% ipython --no-banner

In [1]: import numpy as np

In [2]: from numpy import linalg as LA

In [3]: np.set_printoptions(suppress=True, linewidth=160)

In [4]: def tidy(a):
   ...:     return np.round(a, 2) + 0
   ...: 

In [5]: K = np.load("x.npy")

In [6]: K
Out[6]: 
array([[0, 0, 0, 0, 0, 0, 0],
       [0, 4, 0, 0, 0, 0, 0],
       [0, 0, 3, 0, 0, 0, 0],
       [0, 0, 0, 3, 0, 0, 0],
       [0, 0, 0, 0, 5, 0, 0],
       [0, 0, 0, 0, 0, 4, 0],
       [0, 0, 0, 0, 0, 0, 2]])

In [7]: left, s, VT = LA.svd(K)

In [8]: evecs = VT[:(s > 1e-8).sum()]

In [9]: rng = np.random.default_rng(238104)

In [10]: vec = K[2] + -2 * K[4] + rng.integers(2) * np.eye(7)[0]

In [11]: vec
Out[11]: array([  1.,   0.,   3.,   0., -10.,   0.,   0.])

In [12]: evecs.T @ evecs
Out[12]: 
array([[0., 0., 0., 0., 0., 0., 0.],
       [0., 1., 0., 0., 0., 0., 0.],
       [0., 0., 1., 0., 0., 0., 0.],
       [0., 0., 0., 1., 0., 0., 0.],
       [0., 0., 0., 0., 1., 0., 0.],
       [0., 0., 0., 0., 0., 1., 0.],
       [0., 0., 0., 0., 0., 0., 1.]])

In [13]: tidy(LA.norm(vec - evecs.T @ evecs @ vec))
Out[13]: np.float64(1.0)

In [14]: left, s, VT = LA.svd(K)

In [15]: np.argmax(s[:-1] / (s[1:] + 1e-6)) + 1
Out[15]: np.int64(6)

In [16]: A2 = left[:, :6] @ np.diag(s[:6]) @ VT[:6]

In [17]: tidy(LA.norm(K - A2, 2)), s[6]
Out[17]: (np.float64(0.0), np.float64(0.0))

In [18]: LA.matrix_rank(A2)
Out[18]: np.int64(6)

In [19]: mat = np.load("run15.npy")

In [20]: mat
Out[20]: 
array([[ 36,   9,  15,   3,   3, -12],
       [  9,  24,  -1, -15, -17, -14],
       [ 15,  -1,  20,  -2,  -1,  -4],
       [  3, -15,  -2,  18,  14,  10],
       [  3, -17,  -1,  14,  21,   6],
       [-12, -14,  -4,  10,   6,  12]])

In [21]: tidy(LA.norm(mat) ** 2 / LA.norm(mat, 2) ** 2)
Out[21]: np.float64(1.62)

In [22]: tidy(LA.norm(mat, "nuc"))
Out[22]: np.float64(131.0)

In [23]: tidy(LA.norm(mat, axis=1))
Out[23]: array([42.  , 36.99, 25.44, 29.29, 31.18, 25.22])

In [24]: K @ K
Out[24]: 
array([[ 0,  0,  0,  0,  0,  0,  0],
       [ 0, 16,  0,  0,  0,  0,  0],
       [ 0,  0,  9,  0,  0,  0,  0],
       [ 0,  0,  0,  9,  0,  0,  0],
       [ 0,  0,  0,  0, 25,  0,  0],
       [ 0,  0,  0,  0,  0, 16,  0],
       [ 0,  0,  0,  0,  0,  0,  4]])

In [25]: np.allclose(mat[:-1].T @ LA.lstsq(mat[:-1].T, mat[-1])[0], mat[-1])
Out[25]: True

In [26]: np.abs(np.diag(LA.qr(mat)[1])) > 1e-9
Out[26]: array([ True,  True,  True,  True,  True, False])

In [27]: vec = np.array([-3, -3, 2, -2, -2, 3])

In [28]: mat @ (2 * vec)
Out[28]: array([-306, -158,  -16,   -4,  -24,  148])

In [29]: mat * vec
Out[29]: 
array([[-108,  -27,   30,   -6,   -6,  -36],
       [ -27,  -72,   -2,   30,   34,  -42],
       [ -45,    3,   40,    4,    2,  -12],
       [  -9,   45,   -4,  -36,  -28,   30],
       [  -9,   51,   -2,  -28,  -42,   18],
       [  36,   42,   -8,  -20,  -12,   36]])

In [30]: mat @ np.ones(6)
Out[30]: array([ 54., -14.,  27.,  28.,  26.,  -2.])

In [31]: LA.norm(mat @ vec) <= LA.norm(mat, 2) * LA.norm(vec) + 1e-9
Out[31]: np.True_

In [32]: (mat * vec).sum(axis=1)
Out[32]: array([-153,  -79,   -8,   -2,  -12,   74])

In [33]: mat @ np.eye(6)[2]
Out[33]: array([15., -1., 20., -2., -1., -4.])

In [34]: r0 = np.array([3, 1, 1, 2, 1, 2])

In [35]: m1 = np.outer(rng.normal(size=18), r0) + 0.02 * rng.normal(size=(18, 6))

In [36]: tidy(m1)
Out[36]: 
array([[ 2.43,  0.77,  0.82,  1.63,  0.84,  1.62],
       [ 1.26,  0.37,  0.4 ,  0.82,  0.42,  0.83],
       [ 2.18,  0.69,  0.67,  1.44,  0.7 ,  1.45],
       [ 2.91,  0.96,  0.97,  1.98,  1.01,  1.93],
       [ 2.13,  0.7 ,  0.74,  1.45,  0.72,  1.44],
       [-0.77, -0.33, -0.25, -0.52, -0.26, -0.5 ],
       [-0.33, -0.11, -0.12, -0.24, -0.14, -0.22],
       [ 1.2 ,  0.41,  0.42,  0.79,  0.4 ,  0.77],
       [ 3.14,  1.03,  1.02,  2.06,  1.03,  2.11],
       [ 0.66,  0.21,  0.26,  0.5 ,  0.23,  0.44],
       [ 2.95,  0.98,  0.96,  1.98,  1.  ,  1.95],
       [-3.29, -1.11, -1.13, -2.2 , -1.13, -2.19],
       [ 6.84,  2.28,  2.28,  4.53,  2.27,  4.56],
       [-0.94, -0.33, -0.29, -0.57, -0.31, -0.64],
       [ 0.26,  0.06,  0.07,  0.17,  0.12,  0.19],
       [ 5.35,  1.82,  1.77,  3.56,  1.76,  3.54],
       [ 0.87,  0.26,  0.29,  0.54,  0.32,  0.6 ],
       [-0.01, -0.01,  0.  ,  0.  ,  0.01, -0.02]])

In [37]: round(np.log10(LA.cond(m1)))
Out[37]: 3

In [38]: LA.cond(m1) > 100
Out[38]: np.True_

In [39]: LA.matrix_rank(m1, rtol=0.1)
Out[39]: np.int64(1)

In [40]: np.argsort(-LA.norm(m1, axis=0).round(6), kind="stable")[:3]
Out[40]: array([0, 5, 3])

In [41]: idx = m1[:, 5] > np.median(m1[:, 5])

In [42]: r0 = m1[idx].mean(axis=0) - m1[~idx].mean(axis=0)

In [43]: tidy((((m1 - m1.mean(axis=0)) @ r0 > 0) == idx).mean())
Out[43]: np.float64(0.94)

In [44]: idx.astype(int)
Out[44]: array([1, 1, 1, 1, 1, 0, 0, 0, 1, 0, 1, 0, 1, 0, 0, 1, 0, 0])

In [45]: Ac = m1 - m1.mean(axis=0)

In [46]: evecs = LA.svd(Ac)[2][:1]

In [47]: A2 = Ac - Ac @ evecs.T @ evecs

In [48]: tidy((Ac @ evecs.T).std(axis=0))
Out[48]: array([3.41])

In [49]: LA.norm(A2, axis=1).round(6).argmax()
Out[49]: np.int64(9)

In [50]: left, s, VT = LA.svd(mat)

In [51]: evecs = VT[:(s > 1e-8).sum()]

In [52]: vec = mat[2] + 3 * mat[1] + rng.integers(2) * np.eye(6)[5]

In [53]: vec
Out[53]: array([ 42.,  71.,  17., -47., -52., -46.])

In [54]: tidy(evecs.T @ evecs)
Out[54]: 
array([[ 1.  , -0.02, -0.01,  0.01, -0.02, -0.03],
       [-0.02,  0.73, -0.07,  0.13, -0.2 , -0.36],
       [-0.01, -0.07,  0.98,  0.03, -0.05, -0.09],
       [ 0.01,  0.13,  0.03,  0.93,  0.1 ,  0.18],
       [-0.02, -0.2 , -0.05,  0.1 ,  0.85, -0.27],
       [-0.03, -0.36, -0.09,  0.18, -0.27,  0.5 ]])

In [55]: np.allclose(evecs.T @ evecs @ vec, vec)
Out[55]: True

In [56]: LA.matrix_rank(np.vstack([mat, vec]))
Out[56]: np.int64(5)

In [57]: vec = np.array([-4, 5, -1, 0, 4, 5])

In [58]: target = m1 @ vec

In [59]: tidy(LA.lstsq(m1, target)[0])
Out[59]: array([-4.,  5., -1.,  0.,  4.,  5.])

In [60]: tidy(LA.pinv(m1) @ m1)
Out[60]: 
array([[1., 0., 0., 0., 0., 0.],
       [0., 1., 0., 0., 0., 0.],
       [0., 0., 1., 0., 0., 0.],
       [0., 0., 0., 1., 0., 0.],
       [0., 0., 0., 0., 1., 0.],
       [0., 0., 0., 0., 0., 1.]])

In [61]: target = target + 0.1 * rng.normal(size=18)

In [62]: tidy(target)
Out[62]: array([ 4.83,  2.33,  4.05,  5.77,  4.34, -1.96, -0.95,  2.24,  6.28,  1.22,  6.04, -6.59, 13.8 , -2.02,  0.56, 10.77,  1.69,  0.06])

In [63]: c, *_ = LA.lstsq(m1, target)

In [64]: tidy(m1.T @ (target - m1 @ c))
Out[64]: array([0., 0., 0., 0., 0., 0.])

In [65]: [round(float(LA.norm(LA.solve(m1.T @ m1 + lam * np.eye(6), m1.T @ target))), 2) for lam in (0, 1, 10, 100)]
Out[65]: [8.21, 1.34, 1.3, 1.01]

In [66]: tidy(c)
Out[66]: array([-2.99,  5.42, -2.15,  0.51,  3.14,  3.79])

In [67]: A = np.load("case10.npy")

In [68]: tidy(A)
Out[68]: 
array([[0.25, 0.25, 0.25, 0.  , 0.  , 0.  , 0.25],
       [0.17, 0.33, 0.  , 0.17, 0.17, 0.17, 0.  ],
       [0.  , 0.33, 0.33, 0.  , 0.33, 0.  , 0.  ],
       [0.  , 0.  , 0.  , 0.67, 0.33, 0.  , 0.  ],
       [0.33, 0.33, 0.  , 0.  , 0.33, 0.  , 0.  ],
       [0.  , 0.  , 0.5 , 0.  , 0.  , 0.5 , 0.  ],
       [0.  , 0.2 , 0.  , 0.  , 0.2 , 0.2 , 0.4 ]])

In [69]: A2 = LA.inv(A)

In [70]: (np.abs(A2) > 1e-9).astype(int)
Out[70]: 
array([[1, 1, 1, 1, 1, 1, 1],
       [1, 1, 1, 1, 1, 1, 1],
       [1, 1, 1, 1, 1, 1, 1],
       [1, 1, 1, 1, 1, 1, 1],
       [1, 1, 1, 1, 1, 1, 1],
       [1, 1, 1, 1, 1, 1, 1],
       [1, 1, 1, 1, 1, 1, 1]])

In [71]: tidy(LA.cond(A))
Out[71]: np.float64(6.96)

In [72]: tidy(LA.slogdet(A)[0])
Out[72]: np.float64(1.0)

In [73]: r0, r1 = A[1], A[0]

In [74]: tidy(r0 @ r0)
Out[74]: np.float64(0.22)

In [75]: pr = (r0 @ r1) / (r0 @ r0) * r0

In [76]: tidy(pr)
Out[76]: array([0.09, 0.19, 0.  , 0.09, 0.09, 0.09, 0.  ])

In [77]: tidy(np.outer(r0, r1))
Out[77]: 
array([[0.04, 0.04, 0.04, 0.  , 0.  , 0.  , 0.04],
       [0.08, 0.08, 0.08, 0.  , 0.  , 0.  , 0.08],
       [0.  , 0.  , 0.  , 0.  , 0.  , 0.  , 0.  ],
       [0.04, 0.04, 0.04, 0.  , 0.  , 0.  , 0.04],
       [0.04, 0.04, 0.04, 0.  , 0.  , 0.  , 0.04],
       [0.04, 0.04, 0.04, 0.  , 0.  , 0.  , 0.04],
       [0.  , 0.  , 0.  , 0.  , 0.  , 0.  , 0.  ]])

In [78]: feats = np.load("block19.npy")

In [79]: feats
Out[79]: 
array([[ 5,  6,  7],
       [ 8,  9, 10],
       [11, 12, 13],
       [14, 15, 16],
       [17, 18, 19]])

In [80]: left, s, VT = LA.svd(feats)

In [81]: evecs = VT[:(s > 1e-8).sum()]

In [82]: vec = feats[2] + 3 * feats[1] + rng.integers(2) * np.eye(3)[2]

In [83]: vec
Out[83]: array([35., 39., 43.])

In [84]: tidy(LA.norm(vec - evecs.T @ evecs @ vec))
Out[84]: np.float64(0.0)

In [85]: LA.matrix_rank(np.vstack([feats, vec]))
Out[85]: np.int64(2)

In [86]: tidy(evecs.T @ evecs)
Out[86]: 
array([[ 0.83,  0.33, -0.17],
       [ 0.33,  0.33,  0.33],
       [-0.17,  0.33,  0.83]])

In [87]: tidy(np.diag(evecs.T @ evecs))
Out[87]: array([0.83, 0.33, 0.83])
